% python3 -q
>>> import numpy as np
>>> from numpy import linalg as LA
>>> np.set_printoptions(precision=2, suppress=True, linewidth=200, floatmode="fixed")
>>> def rnd(a):
...     return np.round(a, 2) + 0
... 
>>> F = np.load("data.npy")
>>> rnd(F)
array([[ 0.03, -0.04, -0.01, -0.05,  0.11,  0.09, -0.09],
       [-0.04,  0.05,  0.01,  0.06, -0.14, -0.12,  0.11],
       [-0.01,  0.01,  0.00,  0.01, -0.03, -0.02,  0.02],
       [-0.05,  0.06,  0.01,  0.08, -0.17, -0.14,  0.13],
       [ 0.11, -0.14, -0.03, -0.17,  0.36,  0.31, -0.28],
       [ 0.09, -0.12, -0.02, -0.14,  0.31,  0.26, -0.24],
       [-0.09,  0.11,  0.02,  0.13, -0.28, -0.24,  0.21]])
>>> rnd(LA.norm(F[6], 1)), rnd(LA.norm(F[6], np.inf))
(np.float64(1.07), np.float64(0.28))
>>> rnd(F[6] @ F[2])
np.float64(0.02)
>>> rnd(LA.norm(F[6] - F[2]))
np.float64(0.42)
>>> rnd(LA.norm(F, 2))
np.float64(1.0)
>>> print(rnd(LA.norm(F, 1)), rnd(LA.norm(F, np.inf)))
1.39 1.39
>>> LA.norm(F, axis=1).argmax()
np.int64(4)
>>> r = LA.matrix_rank(F)
>>> print(r)
1
>>> N = LA.svd(F)[2][r:].T
>>> rnd(N @ N.T)
array([[ 0.97,  0.04,  0.01,  0.05, -0.11, -0.09,  0.09],
       [ 0.04,  0.95, -0.01, -0.06,  0.14,  0.12, -0.11],
       [ 0.01, -0.01,  1.00, -0.01,  0.03,  0.02, -0.02],
       [ 0.05, -0.06, -0.01,  0.92,  0.17,  0.14, -0.13],
       [-0.11,  0.14,  0.03,  0.17,  0.64, -0.31,  0.28],
       [-0.09,  0.12,  0.02,  0.14, -0.31,  0.74,  0.24],
       [ 0.09, -0.11, -0.02, -0.13,  0.28,  0.24,  0.79]])
>>> [int(LA.matrix_rank(F[:i])) for i in range(1, len(F) + 1)]
[1, 1, 1, 1, 1, 1, 1]
>>> [int(LA.matrix_rank(np.delete(F, i, axis=0))) for i in range(7)]
[1, 1, 1, 1, 1, 1, 1]
>>> LA.matrix_rank(F.T @ F), LA.matrix_rank(F @ F.T)
(np.int64(1), np.int64(1))
>>> Y = np.array([[1, 1], [1, -1]])
>>> rng = np.random.default_rng(21)
>>> J = np.kron(Y, np.kron(Y, Y))[rng.permutation(8)][:3]
>>> J
array([[ 1, -1,  1, -1, -1,  1, -1,  1],
       [ 1,  1,  1,  1,  1,  1,  1,  1],
       [ 1,  1,  1,  1, -1, -1, -1, -1]])
>>> # columns 0 and 2 are equal
>>> def softmax(z):
...     e = np.exp(z - z.max(axis=-1, keepdims=True))
...     return e / e.sum(axis=-1, keepdims=True)
... 
>>> rnd(softmax(J[1]))
array([0.12, 0.12, 0.12, 0.12, 0.12, 0.12, 0.12, 0.12])
>>> print(rnd(softmax(J[1] + 5)))
[0.12 0.12 0.12 0.12 0.12 0.12 0.12 0.12]
>>> scores = J @ J.T / np.sqrt(8)
>>> rnd(softmax(scores)[1] @ J)
array([1.00, 0.89, 1.00, 0.89, 0.79, 0.89, 0.79, 0.89])
>>> t3 = np.stack([J, 3 * J, J[::-1]])
>>> print(LA.matrix_rank(t3))
[3 3 3]
>>> print(LA.matrix_rank(t3.reshape(3, -1)))
2
>>> rnd(LA.norm(t3, axis=(1, 2)))
array([ 4.90, 14.70,  4.90])
>>> vec = np.array([2, -1, 0, 2, 1, 1, 2, 2])
>>> LA.norm(J @ vec) <= LA.norm(J, 2) * LA.norm(vec) + 1e-9
np.True_
>>> J @ (2 * vec)
array([ 2, 18, -6])
>>> print(J @ np.ones(8))
[0.00 8.00 0.00]
>>> (J * vec).sum(axis=1)
array([ 1,  9, -3])
>>> np.einsum("ij,j->i", J, vec)
array([ 1,  9, -3])
>>> J @ np.eye(8)[3]
array([-1.00,  1.00,  1.00])
>>> feats = np.maximum(np.array([[2, 2],
...     [0, 3],
...     [3, 3],
...     [1, 3],
...     [0, 1],
...     [2, 0],
...     [0, 2],
...     [2, 1],
...     [1, 2],
...     [1, 3],
...     [3, 3],
...     [2, 1],
...     [2, 1],
...     [0, 0],
...     [2, 0],
...     [2, 0],
...     [2, 0],
...     [2, 2],
...     [0, 0],
...     [0, 0],
...     [3, 3],
...     [2, 0],
...     [2, 3],
...     [2, 2]]) @ np.array([[-1, -2, -2, 1], [-2, 1, 2, -1]]) + np.array([4, -1, 1, 0]), 0)
>>> feats
array([[0, 0, 1, 0],
       [0, 2, 7, 0],
       [0, 0, 1, 0],
       [0, 0, 5, 0],
       [2, 0, 3, 0],
       [2, 0, 0, 2],
       [0, 1, 5, 0],
       [0, 0, 0, 1],
       [0, 0, 3, 0],
       [0, 0, 5, 0],
       [0, 0, 1, 0],
       [0, 0, 0, 1],
       [0, 0, 0, 1],
       [4, 0, 1, 0],
       [2, 0, 0, 2],
       [2, 0, 0, 2],
       [2, 0, 0, 2],
       [0, 0, 1, 0],
       [4, 0, 1, 0],
       [4, 0, 1, 0],
       [0, 0, 1, 0],
       [2, 0, 0, 2],
       [0, 0, 3, 0],
       [0, 0, 1, 0]])
>>> vec = np.array([3, 3, 2, 3])
>>> target = feats @ vec
>>> beta, lr = np.zeros(4), 1 / LA.norm(feats, 2) ** 2
>>> for i in range(20):
...     beta -= lr * feats.T @ (feats @ beta - target)
...     if i % 5 == 0: print(i, round(LA.norm(feats @ beta - target), 2))
... 
0 17.64
5 6.02
10 4.58
15 3.79
>>> rnd(LA.cond(feats))
np.float64(7.97)
>>> Xs = feats - feats.mean(axis=0)
>>> left, sigma, vt = LA.svd(Xs, full_matrices=False)
>>> rnd(sigma)
array([10.48,  6.27,  3.27,  1.46])
>>> rnd(np.abs(vt[-1]))
array([0.00, 0.96, 0.19, 0.19])
>>> rnd(Xs.mean(axis=0))
array([0.00, 0.00, 0.00, 0.00])
>>> np.searchsorted(np.cumsum(sigma ** 2) / (sigma ** 2).sum(), 0.9) + 1
np.int64(2)
>>> Y = np.array([[-2, -2], [-1, 0], [-2, 0], [3, -3]])
>>> np.einsum("ij,ij->i", feats, feats)
array([ 1, 53,  1, 25, 13,  8, 26,  1,  9, 25,  1,  1,  1, 17,  8,  8,  8,  1, 17, 17,  1,  8,  9,  1])
>>> LA.matrix_rank(feats @ Y)
np.int64(2)
>>> print(LA.matrix_rank(np.vstack([feats, Y.T])))
4
>>> print(np.einsum("ik,kj->ij", feats, Y))
[[ -2   0]
 [-16   0]
 [ -2   0]
 [-10   0]
 [-10  -4]
 [  2 -10]
 [-11   0]
 [  3  -3]
 [ -6   0]
 [-10   0]
 [ -2   0]
 [  3  -3]
 [  3  -3]
 [-10  -8]
 [  2 -10]
 [  2 -10]
 [  2 -10]
 [ -2   0]
 [-10  -8]
 [-10  -8]
 [ -2   0]
 [  2 -10]
 [ -6   0]
 [ -2   0]]
>>> np.vstack([feats, Y.T]).shape
(26, 4)
>>> print(Y.T @ feats.T)
[[ -2 -16  -2 -10 -10   2 -11   3  -6 -10  -2   3   3 -10   2   2   2  -2 -10 -10  -2   2  -6  -2]
 [  0   0   0   0  -4 -10   0  -3   0   0   0  -3  -3  -8 -10 -10 -10   0  -8  -8   0 -10   0   0]]
>>> t = np.radians(45)
>>> R = np.eye(4)
>>> R[2, 2] = R[0, 0] = np.cos(t)
>>> R[2, 0], R[0, 2] = -np.sin(t), np.sin(t)
>>> print(rnd(R))
[[ 0.71  0.00  0.71  0.00]
 [ 0.00  1.00  0.00  0.00]
 [-0.71  0.00  0.71  0.00]
 [ 0.00  0.00  0.00  1.00]]
>>> Y = feats @ R.T
>>> print(rnd(LA.svd(feats, compute_uv=False)), rnd(LA.svd(Y, compute_uv=False)))
[12.88  8.71  3.96  1.61] [12.88  8.71  3.96  1.61]
>>> rnd(Y)
array([[ 0.71,  0.00,  0.71,  0.00],
       [ 4.95,  2.00,  4.95,  0.00],
       [ 0.71,  0.00,  0.71,  0.00],
       [ 3.54,  0.00,  3.54,  0.00],
       [ 3.54,  0.00,  0.71,  0.00],
       [ 1.41,  0.00, -1.41,  2.00],
       [ 3.54,  1.00,  3.54,  0.00],
       [ 0.00,  0.00,  0.00,  1.00],
       [ 2.12,  0.00,  2.12,  0.00],
       [ 3.54,  0.00,  3.54,  0.00],
       [ 0.71,  0.00,  0.71,  0.00],
       [ 0.00,  0.00,  0.00,  1.00],
       [ 0.00,  0.00,  0.00,  1.00],
       [ 3.54,  0.00, -2.12,  0.00],
       [ 1.41,  0.00, -1.41,  2.00],
       [ 1.41,  0.00, -1.41,  2.00],
       [ 1.41,  0.00, -1.41,  2.00],
       [ 0.71,  0.00,  0.71,  0.00],
       [ 3.54,  0.00, -2.12,  0.00],
       [ 3.54,  0.00, -2.12,  0.00],
       [ 0.71,  0.00,  0.71,  0.00],
       [ 1.41,  0.00, -1.41,  2.00],
       [ 2.12,  0.00,  2.12,  0.00],
       [ 0.71,  0.00,  0.71,  0.00]])
>>> arr = np.array([[0, 1, 3, 1, 0], [0, 3, 1, 2, 2], [1, 0, 3, 2, 2]])
>>> arr[:, 3] = -3 * arr[:, 4]
>>> arr
array([[ 0,  1,  3,  0,  0],
       [ 0,  3,  1, -6,  2],
       [ 1,  0,  3, -6,  2]])
>>> Y = arr / LA.norm(arr, axis=1, keepdims=True)
>>> cov = Y @ Y.T
>>> rnd(cov[1])
array([0.27, 1.00, 0.86])
>>> rnd(LA.norm(Y, axis=1))
array([1.00, 1.00, 1.00])
>>> print(np.argwhere(np.triu(np.abs(cov) > 0.95, 1)))
[]
